% python3 -q
>>> import numpy as np
>>> np.set_printoptions(precision=1, suppress=True, linewidth=120, floatmode="fixed")
>>> rnd = lambda a: np.round(a, 1) + 0
>>> J = np.array([[-0.9, -0.2, -0.8],
...     [0.8, -0.8, -0.2],
...     [0.5, 0.5, -1.1],
...     [0.2, -0.5, 0.4],
...     [0.0, -0.1, -0.8],
...     [23.0, -6.0, 8.0],
...     [-0.4, -0.5, -2.2],
...     [-1.2, -1.3, -0.4],
...     [0.4, -0.8, 0.1],
...     [-0.6, 0.2, -1.1],
...     [0.0, 1.8, 0.6],
...     [-0.3, -0.6, 2.6],
...     [1.3, -0.9, 0.9],
...     [-0.4, -1.1, 2.8],
...     [-2.8, 0.0, 1.0],
...     [-0.6, -0.5, -0.4]])
>>> # row 5 dominates
>>> x = np.array([0, 0, -1])
>>> h1 = np.maximum(J @ x, 0)
>>> np.maximum(J @ x, 0) - np.maximum(-J @ x, 0)
array([ 0.8,  0.2,  1.1, -0.4,  0.8, -8.0,  2.2,  0.4, -0.1,  1.1, -0.6, -2.6, -0.9, -2.8, -1.0,  0.4])
>>> rnd(np.maximum(J @ (3 * x), 0))
array([2.4, 0.6, 3.3, 0.0, 2.4, 0.0, 6.6, 1.2, 0.0, 3.3, 0.0, 0.0, 0.0, 0.0, 0.0, 1.2])
>>> h1
array([0.8, 0.2, 1.1, 0.0, 0.8, 0.0, 2.2, 0.4, 0.0, 1.1, 0.0, 0.0, 0.0, 0.0, 0.0, 0.4])
>>> data = np.load("x.npy")
>>> data
array([[ 4,  6, 10],
       [ 6, 25, -5],
       [10, -5, 50]])
>>> rnd(np.abs(np.linalg.eigvals(data)).max())
np.float64(52.6)
>>> np.allclose(data, data.T)
True
>>> M = np.array([[1.0, 0.5, 0.2], [0.5, 1.0, 0.5], [0.2, 0.5, 1.0]])
>>> # symmetric, so the eigenvalues are real
>>> w, vecs = np.linalg.eigh(M)
>>> x = np.array([2, 3, 0])
>>> rnd(vecs * np.sqrt(w) @ vecs.T)
array([[1.0, 0.3, 0.1],
       [0.3, 0.9, 0.3],
       [0.1, 0.3, 1.0]])
>>> x @ M @ x
np.float64(19.0)
>>> rnd(vecs * np.abs(w) @ vecs.T)
array([[1.0, 0.5, 0.2],
       [0.5, 1.0, 0.5],
       [0.2, 0.5, 1.0]])
>>> P = np.triu(np.array([[2, 0, 1], [-3, 0, 2], [0, -1, -3]]), 1) + np.eye(3)
>>> A2 = P @ M @ np.linalg.inv(P)
>>> rnd(np.poly(A2))
array([ 1.0, -3.0,  2.5, -0.6])
>>> print(rnd(P @ M - M @ P))
[[ 0.2  0.5 -1.0]
 [ 0.4  1.0 -0.5]
 [ 0.0  0.0 -1.2]]
>>> w, vecs = np.linalg.eigh(M)
>>> rnd(np.linalg.svd(M, compute_uv=False))
array([1.8, 0.8, 0.4])
>>> print(rnd(np.linalg.eigvalsh(M @ M)))
[0.1 0.6 3.3]
>>> x = np.array([8, 2, 8])
>>> h1 = np.maximum(M @ x, 0)
>>> np.maximum(M @ (3 * x), 0)
array([31.8, 30.0, 31.8])
>>> M * (h1 > 1e-9)[:, None]
array([[1.0, 0.5, 0.2],
       [0.5, 1.0, 0.5],
       [0.2, 0.5, 1.0]])
>>> h1
array([10.6, 10.0, 10.6])
>>> np.maximum(M @ x, 0) - np.maximum(-M @ x, 0)
array([10.6, 10.0, 10.6])
>>> E = np.array([[-1.3, 0.8, -1.3], [-0.9, -4.2, -2.3], [-1.8, 1.1, 0.8]])
>>> np.einsum("ii->", E)
np.float64(-4.7)
>>> print(rnd(np.einsum("ij,ji->", E, E)))
18.2
>>> rnd(np.linalg.eigvals(E).sum().real)
np.float64(-4.7)
>>> np.kron(np.eye(2, dtype=int), E)
array([[-1.3,  0.8, -1.3, -0.0,  0.0, -0.0],
       [-0.9, -4.2, -2.3, -0.0, -0.0, -0.0],
       [-1.8,  1.1,  0.8, -0.0,  0.0,  0.0],
       [-0.0,  0.0, -0.0, -1.3,  0.8, -1.3],
       [-0.0, -0.0, -0.0, -0.9, -4.2, -2.3],
       [-0.0,  0.0,  0.0, -1.8,  1.1,  0.8]])
>>> rng = np.random.default_rng(85)
>>> A2 = E + rng.integers(-2, 3, (3, 1)) @ rng.integers(-2, 3, (1, 3))
>>> print(A2)
[[-1.3  0.8 -1.3]
 [-0.9 -4.2 -2.3]
 [-1.8  1.1  0.8]]
>>> A2 - E
array([[0.0, 0.0, 0.0],
       [0.0, 0.0, 0.0],
       [0.0, 0.0, 0.0]])
>>> np.linalg.matrix_rank(A2 - E, tol=1e-8)
np.int64(0)
>>> np.abs(A2 - E).sum(axis=1)
array([0.0, 0.0, 0.0])
>>> X = np.array([[18, 0, 2, 1], [-1, 33, -1, -2], [2, -1, 11, 1], [1, 1, 0, 12]])
>>> x = np.array([1, -1, -1, 2])
>>> rhs = X @ x
>>> rhs
array([ 18, -37,  -6,  24])
>>> rnd(np.linalg.solve(X, rhs))
array([ 1.0, -1.0, -1.0,  2.0])
>>> rnd(np.linalg.solve(X, -2 * rhs))
array([-2.0,  2.0,  2.0, -4.0])
>>> feats = np.load("layer16.npy")
>>> print(feats)
[[6.0 0.0 5.0 5.0]
 [0.0 6.0 0.0 0.0]
 [5.0 0.0 6.0 5.0]
 [5.0 0.0 5.0 6.0]]
>>> # 2 groups of indices that never mix
>>> r0 = np.array([1, 0, -2, 0])
>>> A2 = feats + np.outer(r0, np.eye(4)[3])
>>> A2
array([[6.0, 0.0, 5.0, 6.0],
       [0.0, 6.0, 0.0, 0.0],
       [5.0, 0.0, 6.0, 3.0],
       [5.0, 0.0, 5.0, 6.0]])
>>> np.linalg.matrix_rank(A2 - feats)
np.int64(1)
>>> rnd(np.linalg.det(A2) / np.linalg.det(feats)), rnd(1 + np.linalg.solve(feats, r0)[3])
(np.float64(1.3), np.float64(1.3))
>>> m1 = np.load("sample19.npy")
>>> m1
array([[0, 1, 1],
       [1, 0, 1],
       [1, 1, 0]])
>>> # symmetric
>>> A2 = m1 / np.sqrt((m1 ** 2).mean(axis=1, keepdims=True))
>>> print(rnd(np.linalg.norm(A2, axis=1)))
[1.7 1.7 1.7]
>>> rnd(A2[1])
array([1.2, 0.0, 1.2])
>>> r0, v = m1[0], m1[1]
>>> print(r0 @ r0)
2
>>> r0 @ v
np.int64(1)
>>> pr = (r0 @ v) / (r0 @ r0) * r0
>>> np.outer(r0, v)
array([[0, 0, 0],
       [1, 0, 1],
       [1, 0, 1]])
>>> print((v - pr) @ r0)
0.0
>>> np.linalg.matrix_rank(np.outer(r0, v))
np.int64(1)
>>> print(v - pr)
[ 1.0 -0.5  0.5]
>>> w, vecs = np.linalg.eigh(m1)
>>> rnd(vecs @ np.diag(w) @ vecs.T)
array([[0.0, 1.0, 1.0],
       [1.0, 0.0, 1.0],
       [1.0, 1.0, 0.0]])
>>> (w > 1e-8).sum(), (w < -1e-8).sum()
(np.int64(1), np.int64(2))
>>> w, vecs = np.linalg.eigh(m1)
>>> x = np.array([3, 2, -3])
>>> x @ m1 @ x
np.int64(-18)
>>> rnd(vecs * np.maximum(w, 0) @ vecs.T)
array([[0.7, 0.7, 0.7],
       [0.7, 0.7, 0.7],
       [0.7, 0.7, 0.7]])
>>> print(rnd(np.linalg.eigvalsh(m1[1:, 1:])))
[-1.0  1.0]
>>> rnd(x @ m1 @ x / (x @ x)), rnd(w[0]), rnd(w[-1])
(np.float64(-0.8), np.float64(-1.0), np.float64(2.0))
>>> (np.sign(vecs[:, -1].round(6)) == np.sign(vecs[0, -1].round(6))).astype(int)
array([1, 1, 1])
>>> rnd(vecs * np.abs(w) @ vecs.T)
array([[1.3, 0.3, 0.3],
       [0.3, 1.3, 0.3],
       [0.3, 0.3, 1.3]])
>>> F = np.array([[1, -1, 1, -1, -1, 1, -1, 1],
...     [1, 1, 1, 1, -1, -1, -1, -1],
...     [1, 1, -1, -1, 1, 1, -1, -1]])
>>> F
array([[ 1, -1,  1, -1, -1,  1, -1,  1],
       [ 1,  1,  1,  1, -1, -1, -1, -1],
       [ 1,  1, -1, -1,  1,  1, -1, -1]])
>>> rnd(np.linalg.norm(F[2] - F[0]))
np.float64(4.0)
>>> rnd(np.linalg.norm(F, "nuc"))
np.float64(8.5)
>>> rnd(np.linalg.norm(F, axis=0))
array([1.7, 1.7, 1.7, 1.7, 1.7, 1.7, 1.7, 1.7])
>>> rnd(np.linalg.norm(F, axis=1))
array([2.8, 2.8, 2.8])
>>> rnd(np.linalg.norm(F, 1)), rnd(np.linalg.norm(F, np.inf))
(np.float64(3.0), np.float64(8.0))
>>> rnd(np.linalg.norm(F) ** 2 / np.linalg.norm(F, 2) ** 2)
np.float64(3.0)
